>>> import numpy as np
>>> np.set_printoptions(precision=2, suppress=True, linewidth=120, floatmode="fixed")
>>> def tidy(a):
...     return np.round(a, 2) + 0
... 
>>> M = np.array([[1.5, 0.6, -0.9],
...     [1.0, 0.0, 0.4],
...     [0.4, -1.1, -0.7],
...     [0.5, 0.2, -0.9],
...     [-1.7, -0.2, 0.5],
...     [1.7, 0.4, -1.0],
...     [-1.5, 0.9, -1.0],
...     [0.8, 1.2, 0.4],
...     [0.8, -0.8, 0.9],
...     [0.4, -0.2, -2.0],
...     [1.1, -0.5, 1.6],
...     [1.2, 1.5, -0.2],
...     [-0.3, -0.2, -0.6],
...     [1.6, -0.2, -0.5],
...     [-0.1, 0.9, -0.3],
...     [0.7, 0.0, 0.8],
...     [0.8, -0.2, -0.3],
...     [0.2, 1.3, -1.6],
...     [0.8, -0.1, -1.6],
...     [-0.3, -0.5, 0.7],
...     [-0.6, -1.1, 1.2],
...     [0.1, -0.3, -1.5],
...     [-0.5, 0.9, 0.2]])
>>> rng = np.random.default_rng(1504)
>>> M[:, 1] = 3 * M[:, 2] + 0.1 * rng.normal(size=23)
>>> tidy(M)
array([[ 1.50, -2.65, -0.90],
       [ 1.00,  1.21,  0.40],
       [ 0.40, -2.23, -0.70],
       [ 0.50, -2.81, -0.90],
       [-1.70,  1.74,  0.50],
       [ 1.70, -3.10, -1.00],
       [-1.50, -3.04, -1.00],
       [ 0.80,  1.38,  0.40],
       [ 0.80,  2.71,  0.90],
       [ 0.40, -5.99, -2.00],
       [ 1.10,  4.85,  1.60],
       [ 1.20, -0.60, -0.20],
       [-0.30, -1.87, -0.60],
       [ 1.60, -1.56, -0.50],
       [-0.10, -0.86, -0.30],
       [ 0.70,  2.36,  0.80],
       [ 0.80, -0.96, -0.30],
       [ 0.20, -4.61, -1.60],
       [ 0.80, -5.06, -1.60],
       [-0.30,  2.00,  0.70],
       [-0.60,  3.75,  1.20],
       [ 0.10, -4.54, -1.50],
       [-0.50,  0.54,  0.20]])
>>> x = np.array([-4, -3, 5])
>>> y = M @ x
>>> try:
...     np.linalg.solve(M, y)
... except np.linalg.LinAlgError as e:
...     print(e)
... 
Last 2 dimensions of the array must be square
>>> tidy(np.linalg.solve(M.T @ M, M.T @ y))
array([-4.00, -3.00,  5.00])
>>> y = y + 0.05 * rng.normal(size=23)
>>> tidy(y)
array([ -2.48,  -5.57,   1.58,   1.92,   4.06,  -2.52,  10.11,  -5.38,  -6.81,   6.29, -10.93,  -4.02,   3.88,  -4.29,
         1.47,  -5.74,  -1.85,   5.06,   3.96,  -1.28,  -2.80,   5.68,   1.23])
>>> c, *_ = np.linalg.lstsq(M, y)
>>> tidy(M.T @ (y - M @ c))
array([0.00, 0.00, 0.00])
>>> c.round()
array([-4.00, -3.00,  5.00])
>>> B = np.c_[M[:, :2] @ np.array([[-1, 0], [-1, -2]]), np.array([-4, 2, -5, 5, 4, 2, -1, -2, 2, -2, 5, 0, 4, 0, 4, 3, 1, 1, -2, -1, 0, 4, -4])]
>>> tidy(B)
array([[ 1.15,  5.31, -4.00],
       [-2.21, -2.41,  2.00],
       [ 1.83,  4.46, -5.00],
       [ 2.31,  5.62,  5.00],
       [-0.04, -3.48,  4.00],
       [ 1.40,  6.20,  2.00],
       [ 4.54,  6.07, -1.00],
       [-2.18, -2.76, -2.00],
       [-3.51, -5.42,  2.00],
       [ 5.59, 11.98, -2.00],
       [-5.95, -9.69,  5.00],
       [-0.60,  1.21,  0.00],
       [ 2.17,  3.74,  4.00],
       [-0.04,  3.12,  0.00],
       [ 0.96,  1.72,  4.00],
       [-3.06, -4.72,  3.00],
       [ 0.16,  1.93,  1.00],
       [ 4.41,  9.22,  1.00],
       [ 4.26, 10.13, -2.00],
       [-1.70, -4.00, -1.00],
       [-3.15, -7.49,  0.00],
       [ 4.44,  9.07,  4.00],
       [-0.04, -1.08, -4.00]])
>>> np.linalg.matrix_rank(B)
np.int64(3)
>>> tidy(np.linalg.norm(np.linalg.qr(M)[0].T @ B, axis=0) ** 2 / ((B ** 2).sum(axis=0) + 1e-12))
array([1.00, 1.00, 0.04])
>>> tidy(np.linalg.norm(B - M @ np.linalg.lstsq(M, B)[0], axis=0))
array([ 0.00,  0.00, 14.13])
>>> u = np.array([4, 5, -3])
>>> W0 = np.outer(rng.normal(size=27), u) + 0.1 * rng.normal(size=(27, 3))
>>> tidy(W0)
array([[ 1.69,  2.15, -1.15],
       [-4.11, -5.10,  2.88],
       [-1.10, -1.32,  0.74],
       [ 5.18,  6.38, -3.91],
       [-0.08, -0.20,  0.10],
       [-1.69, -2.28,  1.46],
       [ 7.91,  9.67, -5.85],
       [-0.71, -0.69,  0.62],
       [-5.79, -7.16,  4.19],
       [ 4.27,  5.24, -3.02],
       [ 0.82,  0.85, -0.58],
       [ 0.43,  0.31, -0.14],
       [-4.11, -4.93,  3.06],
       [-1.17, -1.58,  1.21],
       [-3.08, -3.96,  2.36],
       [-3.35, -4.41,  2.76],
       [-3.23, -3.99,  2.30],
       [ 0.13,  0.34, -0.10],
       [-2.70, -3.22,  2.11],
       [ 3.22,  3.84, -2.20],
       [ 3.12,  3.83, -2.35],
       [-0.84, -1.25,  0.64],
       [ 0.33,  0.23, -0.11],
       [ 3.48,  4.49, -2.71],
       [ 2.49,  3.15, -1.99],
       [ 1.14,  1.68, -1.07],
       [ 1.94,  2.35, -1.49]])
>>> C2 = np.cov(W0, rowvar=False)
>>> tidy(C2)
array([[10.26, 12.69, -7.63],
       [12.69, 15.72, -9.46],
       [-7.63, -9.46,  5.70]])
>>> tidy(np.median(W0, axis=0))
array([ 0.13,  0.23, -0.10])
>>> tidy(np.corrcoef(W0.T))
array([[ 1.00,  1.00, -1.00],
       [ 1.00,  1.00, -1.00],
       [-1.00, -1.00,  1.00]])
>>> tidy(np.corrcoef(W0[:, 1], W0[:, 2])[0, 1])
np.float64(-1.0)
>>> tidy(W0.std(axis=0))
array([3.14, 3.89, 2.34])
>>> np.argsort(-W0.std(axis=0).round(6), kind="stable")
array([1, 0, 2])
>>> x = np.array([0, 0, 1])
>>> y = W0 @ x
>>> c, lr = np.zeros(3), 1 / np.linalg.norm(W0, 2) ** 2
>>> for i in range(150):
...     c -= lr * W0.T @ (W0 @ c - y)
...     if i % 50 == 0: print(i, round(np.linalg.norm(W0 @ c - y), 2))
... 
0 0.5
50 0.49
100 0.48
>>> tidy(np.linalg.cond(W0))
np.float64(66.38)
>>> hat = W0 @ np.linalg.solve(W0.T @ W0, W0.T)
>>> tidy(np.diag(hat))
array([0.07, 0.17, 0.02, 0.12, 0.02, 0.10, 0.26, 0.18, 0.16, 0.12, 0.07, 0.09, 0.13, 0.24, 0.07, 0.20, 0.07, 0.09,
       0.14, 0.11, 0.04, 0.12, 0.06, 0.11, 0.06, 0.14, 0.03])
>>> np.allclose(hat @ hat, hat)
True
>>> tidy(hat @ W0[:, 1])
array([ 2.15, -5.10, -1.32,  6.38, -0.20, -2.28,  9.67, -0.69, -7.16,  5.24,  0.85,  0.31, -4.93, -1.58, -3.96, -4.41,
       -3.99,  0.34, -3.22,  3.84,  3.83, -1.25,  0.23,  4.49,  3.15,  1.68,  2.35])
>>> tidy(np.trace(hat))
np.float64(3.0)
>>> cen = W0 - W0.mean(axis=0)
>>> evecs = np.linalg.svd(cen)[2][:1]
>>> B = cen - cen @ evecs.T @ evecs
>>> tidy(np.diag(evecs.T @ evecs))
array([0.32, 0.50, 0.18])
>>> np.linalg.norm(B, axis=1).round(6).argmax()
np.int64(13)
>>> cen = (W0 - W0.mean(axis=0)) / W0.std(axis=0)
>>> tidy(cen.std(axis=0))
array([1.00, 1.00, 1.00])
>>> np.argwhere(np.abs(cen) > 2)
array([[6, 0],
       [6, 1],
       [6, 2]])
>>> c = np.linalg.lstsq(np.delete(cen, 2, axis=1), cen[:, 2])[0]
>>> tidy(c)
array([-0.09, -0.91])
>>> np.abs(c).argmax()
np.int64(1)
>>> F = np.load("w.npy")
>>> F
array([[0, 0, 1, 1],
       [0, 0, 0, 1],
       [1, 0, 0, 1],
       [1, 1, 1, 0]])
>>> z = rng.permutation(4)
>>> z
array([1, 2, 0, 3])
>>> B = F[z][:, z]
>>> tidy(np.linalg.det(B)), tidy(np.linalg.det(F[z]))
(np.float64(1.0), np.float64(1.0))
>>> np.diag(B)
array([0, 0, 0, 0])
>>> vals, evecs = np.linalg.eig(F)
>>> tidy(np.prod(vals))
np.float64(1.0)
>>> O, evecs = np.linalg.qr(F[:, :3])[0], np.linalg.qr(F[:, 3:])[0]
>>> sig = np.linalg.svd(O.T @ evecs, compute_uv=False)
>>> tidy(np.linalg.norm(O @ O.T - evecs @ evecs.T, 2))
np.float64(1.0)
>>> t3 = np.stack([F, 3 * F, F[::-1]])
>>> tidy(np.linalg.det(t3))
array([ 1.00, 81.00,  1.00])
>>> np.linalg.matrix_rank(t3)
array([4, 4, 4])
>>> np.linalg.matrix_rank(t3.reshape(3, -1))
np.int64(2)
>>> mat = np.loadtxt("block1.csv", delimiter=",")
>>> mat
array([[3.10, 2.00, 2.00, 2.00],
       [2.00, 1.10, 1.00, 3.00],
       [0.00, 3.00, 3.10, 0.00],
       [3.00, 2.00, 2.00, 2.10]])
>>> B = np.array([[3, 2], [-1, -1]])
>>> cent = np.kron(B, mat)
>>> np.linalg.matrix_rank(cent)
np.int64(8)
>>> cent.shape
(8, 8)
>>> x = np.array([-4, -1, 5, 0])
>>> np.sign((mat @ x).round(6))
array([-1.00, -1.00,  1.00, -1.00])
>>> mat @ x
array([-4.40, -4.10, 12.50, -4.00])
>>> (mat @ x).argmax()
np.int64(2)
>>> np.linalg.norm(mat @ x) <= np.linalg.norm(mat, 2) * np.linalg.norm(x) + 1e-9
np.True_
>>> mat @ np.eye(4)[1]
array([2.00, 1.10, 3.00, 2.00])
>>> (mat * x).sum(axis=1)
array([-4.40, -4.10, 12.50, -4.00])
>>> tidy(np.abs(np.linalg.eigvals(mat)).max())
np.float64(7.8)
>>> mat.inv()
Traceback (most recent call last):
  File "<python-input-82>", line 1, in <module>
    mat.inv()
    ^^^^^^^
AttributeError: 'numpy.ndarray' object has no attribute 'inv'
>>> tidy(np.sort(np.abs(np.linalg.eigvals(mat))))
array([0.10, 0.10, 1.40, 7.80])
>>> np.linalg.determinant(mat)
Traceback (most recent call last):
  File "<python-input-84>", line 1, in <module>
    np.linalg.determinant(mat)
    ^^^^^^^^^^^^^^^^^^^^^
AttributeError: module 'numpy.linalg' has no attribute 'determinant'
>>> np.trace(mat)
np.float64(9.4)
>>> X = np.array([[4, 4, 4, 4], [4, 8, 8, 8], [4, 8, 12, 12], [4, 8, 12, 16]])
>>> vals, evecs = np.linalg.eigh(X)
>>> tidy(np.linalg.eigvalsh(X + -2 * np.eye(4)))
array([-0.87, -0.30,  2.00, 31.16])
>>> tidy(vals)
array([ 1.13,  1.70,  4.00, 33.16])
>>> tidy(evecs @ np.diag(vals) @ evecs.T)
array([[ 4.00,  4.00,  4.00,  4.00],
       [ 4.00,  8.00,  8.00,  8.00],
       [ 4.00,  8.00, 12.00, 12.00],
       [ 4.00,  8.00, 12.00, 16.00]])
>>> tidy(evecs.T @ X @ evecs)
array([[ 1.13,  0.00,  0.00,  0.00],
       [ 0.00,  1.70,  0.00,  0.00],
       [ 0.00,  0.00,  4.00,  0.00],
       [ 0.00,  0.00,  0.00, 33.16]])
>>> np.abs(evecs[:, -1]).round(6).argmax()
np.int64(3)
>>> tidy(vals.sum()), np.trace(X)
(np.float64(40.0), np.int64(40))
>>> tidy(np.linalg.svd(X, compute_uv=False))
array([33.16,  4.00,  1.70,  1.13])
